% ipython --no-banner

In [1]: import numpy as np

In [2]: np.set_printoptions(suppress=True, linewidth=140)

In [3]: def rd(a):
   ...:     return np.round(a, 1) + 0
   ...: 

In [4]: rng = np.random.default_rng(911)

In [5]: lab = rng.integers(0, 3, 4)

In [6]: J = np.triu((lab[:, None] == lab) & (rng.random((4, 4)) < 0.8), 1).astype(int)

In [7]: J += J.T

In [8]: print(J)
[[0 0 0 0]
 [0 0 0 0]
 [0 0 0 1]
 [0 0 1 0]]

In [9]: print(J @ J)
[[0 0 0 0]
 [0 0 0 0]
 [0 0 1 0]
 [0 0 0 1]]

In [10]: print((J - J.T) / 2)
[[0. 0. 0. 0.]
 [0. 0. 0. 0.]
 [0. 0. 0. 0.]
 [0. 0. 0. 0.]]

In [11]: print(rd(np.linalg.det(J)))
0.0

In [12]: print(rd(np.sort(np.abs(np.linalg.eigvals(J)))))
[0. 0. 1. 1.]

In [13]: print(np.trace(J))
0

In [14]: print(np.linalg.matrix_power(J, 3))
[[0 0 0 0]
 [0 0 0 0]
 [0 0 0 1]
 [0 0 1 0]]

In [15]: B = np.array([[0, 2], [-1, 2]])

In [16]: F = np.triu(B, 1)

In [17]: print(F)
[[0 2]
 [0 0]]

In [18]: proj = np.triu(np.array([[9, 1], [1, 0]]), 1) + np.eye(2)

In [19]: B = proj @ F @ np.linalg.inv(proj)

In [20]: print(np.poly(B))
[1. 0. 0.]

In [21]: print(np.trace(B), np.trace(F))
0.0 0

In [22]: print(proj @ F - F @ proj)
[[0. 0.]
 [0. 0.]]

In [23]: print(np.linalg.matrix_rank(B))
1

In [24]: print(np.allclose(F, F.T))
False

In [25]: print(F @ F)
[[0 0]
 [0 0]]

In [26]: print(rd(np.sort(np.abs(np.linalg.eigvals(F)))))
[0. 0.]

In [27]: print((F - F.T) / 2)
[[ 0.  1.]
 [-1.  0.]]

In [28]: print(rd(np.linalg.det(F)))
0.0
